$ ipython --no-banner

In [1]: import numpy as np

In [2]: np.set_printoptions(precision=2, suppress=True, linewidth=100, sign=" ")

In [3]: def tidy(a):
   ...:     return np.round(a, 2) + 0
   ...: 

In [4]: feats = np.loadtxt("arr.csv", delimiter=",")

In [5]: print(feats)
[[ 2.  0.  3. -3. -1.]
 [ 0.  2.  0.  0.  0.]
 [-2.  0. -3.  1. -3.]
 [ 2.  0.  0.  3. -2.]
 [ 1.  0.  3.  2. -1.]]

In [6]: out = feats / np.sqrt((feats ** 2).mean(axis=1, keepdims=True))

In [7]: print(tidy(feats - feats.mean(axis=1, keepdims=True)))
[[ 1.8 -0.2  2.8 -3.2 -1.2]
 [-0.4  1.6 -0.4 -0.4 -0.4]
 [-0.6  1.4 -1.6  2.4 -1.6]
 [ 1.4 -0.6 -0.6  2.4 -2.6]
 [ 0.  -1.   2.   1.  -2. ]]

In [8]: print(np.linalg.matrix_rank(out) == np.linalg.matrix_rank(feats))
True

In [9]: print((np.linalg.matrix_power((feats != 0) + (feats.T != 0) + np.eye(5), 5) > 0).astype(int))
[[ 1  0  1  1  1]
 [ 0  1  0  0  0]
 [ 1  0  1  1  1]
 [ 1  0  1  1  1]
 [ 1  0  1  1  1]]

In [10]: print(feats @ feats)
[[ -9.   0.  -6. -14.  -4.]
 [  0.   4.   0.   0.   0.]
 [  1.   0.  -6.   0.  12.]
 [  8.   0.   0.  -1.  -6.]
 [ -1.   0.  -9.   4. -13.]]

In [11]: print(np.flatnonzero(np.linalg.matrix_power((feats != 0) + (feats.T != 0) + np.eye(5), 5)[4]))
[ 0  2  3  4]

In [12]: def softmax(z):
    ...:     e = np.exp(z - z.max(axis=-1, keepdims=True))
    ...:     return e / e.sum(axis=-1, keepdims=True)
    ...: 

In [13]: print(tidy(softmax(feats[2])))
[ 0.03  0.25  0.01  0.69  0.01]

In [14]: print(tidy(softmax(10 * feats[2])))
[ 0.  0.  0.  1.  0.]

In [15]: print(tidy(softmax(feats).sum(axis=1)))
[ 1.  1.  1.  1.  1.]

In [16]: S = feats @ feats.T / np.sqrt(5)

In [17]: print(tidy(softmax(S)))
[[ 1.    0.    0.    0.    0.  ]
 [ 0.1   0.6   0.1   0.1   0.1 ]
 [ 0.    0.    1.    0.    0.  ]
 [ 0.    0.    0.    0.95  0.04]
 [ 0.02  0.    0.    0.09  0.89]]

In [18]: print(np.trace(feats))
3.0

In [19]: print(feats @ feats)
[[ -9.   0.  -6. -14.  -4.]
 [  0.   4.   0.   0.   0.]
 [  1.   0.  -6.   0.  12.]
 [  8.   0.   0.  -1.  -6.]
 [ -1.   0.  -9.   4. -13.]]

In [20]: print(tidy(np.sort(np.abs(np.linalg.eigvals(feats)))))
[ 2.    3.48  3.48  3.73  3.73]

In [21]: print(tidy(np.linalg.matrix_power(feats, 2)))
[[ -9.   0.  -6. -14.  -4.]
 [  0.   4.   0.   0.   0.]
 [  1.   0.  -6.   0.  12.]
 [  8.   0.   0.  -1.  -6.]
 [ -1.   0.  -9.   4. -13.]]

In [22]: print((feats + feats.T) / 2)
[[ 2.   0.   0.5 -0.5  0. ]
 [ 0.   2.   0.   0.   0. ]
 [ 0.5  0.  -3.   0.5  0. ]
 [-0.5  0.   0.5  3.   0. ]
 [ 0.   0.   0.   0.  -1. ]]

In [23]: P = np.triu(np.array([[3, 2, 0, -2, -2],
    ...:     [1, -3, -3, 0, 1],
    ...:     [1, 3, -1, -2, 2],
    ...:     [-2, 0, -1, -3, 0],
    ...:     [0, 0, 3, 3, 1]]), 1) + np.eye(5)

In [24]: out = P @ feats @ np.linalg.inv(P)

In [25]: print(tidy(np.linalg.det(out)))
336.0

In [26]: print(P @ feats - feats @ P)
[[ -6.   0.  -6.   0.   4.]
 [  7.   0.  18.  -1.   6.]
 [ -2.   4.   6. -12.   4.]
 [  0.  -4.   0.   4.   4.]
 [  0.  -2.   0.   8.  -4.]]

In [27]: A = np.load("case15.npy")

In [28]: print(A)
[[-2.  -2.  14.  -5. ]
 [ 0.6  0.6  2.4 -0.2]
 [-1.4  0.5 -0.2  0. ]
 [ 0.7  1.4 -0.2 -0.8]
 [ 1.  -0.1  0.   1.3]
 [ 2.  -0.8 -0.2  1.4]
 [ 0.9 -0.9 -1.3 -0.7]
 [-0.1  0.1 -0.8 -1.5]
 [ 0.5 -1.4  0.4  1. ]
 [ 0.2 -0.5  1.8 -0.7]]

In [29]: print(tidy(softmax(A[4] + 4)))
[ 0.33  0.11  0.12  0.44]

In [30]: print(tidy(softmax(A[4])))
[ 0.33  0.11  0.12  0.44]

In [31]: S = A @ A.T / np.sqrt(4)

In [32]: print(softmax(S).round(6).argmax(axis=1))
[ 0  0  2  3  5  5  6  7  5  0]

In [33]: P = A @ np.linalg.solve(A.T @ A, A.T)

In [34]: print(tidy(P @ A[:, 0]))
[-2.   0.6 -1.4  0.7  1.   2.   0.9 -0.1  0.5  0.2]

In [35]: print(tidy(np.diag(P)))
[ 0.96  0.35  0.26  0.53  0.2   0.46  0.51  0.35  0.33  0.05]

In [36]: print(tidy(np.trace(P)))
4.0

In [37]: print(np.allclose(P @ P, P))
True

In [38]: cov = np.cov(A, rowvar=False)

In [39]: print(tidy(np.polyfit(A[:, 0], A[:, 1], 1)))
[ 0.17 -0.35]

In [40]: print(tidy(cov))
[[ 1.37  0.23 -3.46  1.62]
 [ 0.23  1.03 -2.47  0.59]
 [-3.46 -2.47 20.26 -6.79]
 [ 1.62  0.59 -6.79  3.43]]

In [41]: print(tidy(np.linalg.eigvalsh(cov)[::-1]))
[ 23.6    1.44   0.59   0.47]

In [42]: print(np.argsort(-A.std(axis=0).round(6), kind="stable"))
[ 2  3  0  1]

In [43]: print(tidy(np.corrcoef(A.T)))
[[ 1.    0.19 -0.66  0.75]
 [ 0.19  1.   -0.54  0.31]
 [-0.66 -0.54  1.   -0.81]
 [ 0.75  0.31 -0.81  1.  ]]

In [44]: print(cov.shape)
(4, 4)

In [45]: arr = np.load("w.npy")

In [46]: print(arr)
[[ 0  0  1  0]
 [ 0  0  0  2]
 [ 0  0  1  0]
 [ 0  1  0  0]]

In [47]: print(tidy(softmax(arr[0] + -2)))
[ 0.17  0.17  0.48  0.17]

In [48]: S = arr @ arr.T / np.sqrt(4)

In [49]: print(tidy(softmax(S)[0] @ arr))
[ 0.    0.19  0.62  0.38]

In [50]: print(tidy(softmax(S + np.triu(np.full(S.shape, -np.inf), 1))))
[[ 1.    0.    0.    0.  ]
 [ 0.12  0.88  0.    0.  ]
 [ 0.38  0.23  0.38  0.  ]
 [ 0.22  0.22  0.22  0.35]]

In [51]: print(tidy(softmax(S)))
[[ 0.31  0.19  0.31  0.19]
 [ 0.1   0.71  0.1   0.1 ]
 [ 0.31  0.19  0.31  0.19]
 [ 0.22  0.22  0.22  0.35]]

In [52]: print(softmax(S).round(6).argmax(axis=1))
[ 0  1  0  3]

In [53]: print(tidy(np.linalg.norm(feats)))
9.06

In [54]: print(feats.sum(axis=1))
[ 1.  2. -7.  3.  5.]

In [55]: print(feats - feats[0])
[[ 0.  0.  0.  0.  0.]
 [-2.  2. -3.  3.  1.]
 [-4.  0. -6.  4. -2.]
 [ 0.  0. -3.  6. -1.]
 [-1.  0.  0.  5.  0.]]

In [56]: print(feats.shape)
(5, 5)

In [57]: print(np.abs(feats).max())
3.0

In [58]: print(np.linalg.matrix_rank(feats))
5

In [59]: print(tidy(np.linalg.svd(feats, compute_uv=False)))
[ 6.26  5.1   3.17  2.    1.66]

In [60]: print(np.linalg.cond(arr) > 100)
True

In [61]: print(np.linalg.matrix_rank(arr, rtol=0.1))
3

In [62]: F = np.load("a.npy")

In [63]: print(F)
[[  0   0   0]
 [  0   0   0]
 [  0   0   0]
 [-10  -4  -2]
 [ 10   4   2]]

In [64]: U, s, vt = np.linalg.svd(A, full_matrices=False)

In [65]: print(np.allclose(U * s @ vt, A))
True

In [66]: print(tidy(np.cumsum(s ** 2) / np.sum(s ** 2)))
[ 0.91  0.96  0.98  1.  ]

In [67]: print(np.abs(U[:, 0]).round(6).argmax())
0

In [68]: print(tidy(s))
[ 15.47   3.77   2.36   2.29]

In [69]: print(tidy(U.T @ A @ vt.T))
[[ 15.47   0.     0.     0.  ]
 [  0.     3.77   0.     0.  ]
 [  0.     0.     2.36   0.  ]
 [  0.     0.     0.     2.29]]

In [70]: U, s, vt = np.linalg.svd(F)

In [71]: vecs = vt[:(s > 1e-8).sum()]

In [72]: rng = np.random.default_rng(49)

In [73]: vec = F[1] + 5 * F[3] + rng.integers(2) * np.eye(3)[2]

In [74]: print(vec)
[-50. -20. -10.]

In [75]: print(tidy(vecs.T @ vecs))
[[ 0.83  0.33  0.17]
 [ 0.33  0.13  0.07]
 [ 0.17  0.07  0.03]]

In [76]: U, s, vt = np.linalg.svd(F)

In [77]: print(np.argmax(s[:-1] / (s[1:] + 1e-6)) + 1)
1

In [78]: out = U[:, :1] @ np.diag(s[:1]) @ vt[:1]

In [79]: print(tidy(np.linalg.norm(F - out) / np.linalg.norm(F)))
0.0

In [80]: print(tidy(out))
[[  0.   0.   0.]
 [  0.   0.   0.]
 [  0.   0.   0.]
 [-10.  -4.  -2.]
 [ 10.   4.   2.]]

In [81]: print(tidy(np.linalg.norm(F - out, 2)), tidy(s[1]))
0.0 0.0

In [82]: print(tidy(np.abs(F - out).max()))
0.0

In [83]: X = np.load("x.npy")

In [84]: print(X)
[[ 1.7  0.4 -0.6  0.1 -0.3]
 [-0.4 -0.7 -0.3 -0.4  2.4]
 [-0.4 -0.1 -0.4  1.1 -0.6]
 [-1.8 -0.2 -0.9  0.  -0.9]
 [-1.1  0.  -0.7 -0.7 -0.2]]

In [85]: print(np.linalg.cond(X) > 100)
False

In [86]: print([round(float(x), 2) for x in np.linalg.svd(X, compute_uv=False)[:3]])
[2.92, 2.79, 1.23]

In [87]: w1 = np.array([[-3, 0, 0], [1, 0, 2], [-2, -3, 0], [1, 1, 3], [-3, 3, -2]])

In [88]: b = np.array([-3, -1, -2])

In [89]: H = np.maximum(X @ w1 + b, 0)

In [90]: print(np.linalg.matrix_rank(H))
3

In [91]: print(tidy(H))
[[ 0.   0.   0. ]
 [ 0.   6.7  0. ]
 [ 1.8  0.   2.3]
 [ 6.7  0.   0. ]
 [ 1.6  0.   0. ]]

In [92]: print((H > 0).mean(axis=0))
[ 0.6  0.2  0.2]

In [93]: cent = np.array([[0, 2], [3, 0], [2, 3]])

In [94]: print(tidy(H @ cent))
[[  0.    0. ]
 [ 20.1   0. ]
 [  4.6  10.5]
 [  0.   13.4]
 [  0.    3.2]]

In [95]: mat = np.load("layer8.npy")

In [96]: print(mat)
[[ 6  0  0]
 [ 0 -6  0]
 [ 0  0 -9]]

In [97]: print(np.poly(mat))
[   1.    9.  -36. -324.]

In [98]: print(tidy(np.linalg.det(mat.T)))
324.0

In [99]: print(np.kron(np.eye(2, dtype=int), mat))
[[ 6  0  0  0  0  0]
 [ 0 -6  0  0  0  0]
 [ 0  0 -9  0  0  0]
 [ 0  0  0  6  0  0]
 [ 0  0  0  0 -6  0]
 [ 0  0  0  0  0 -9]]
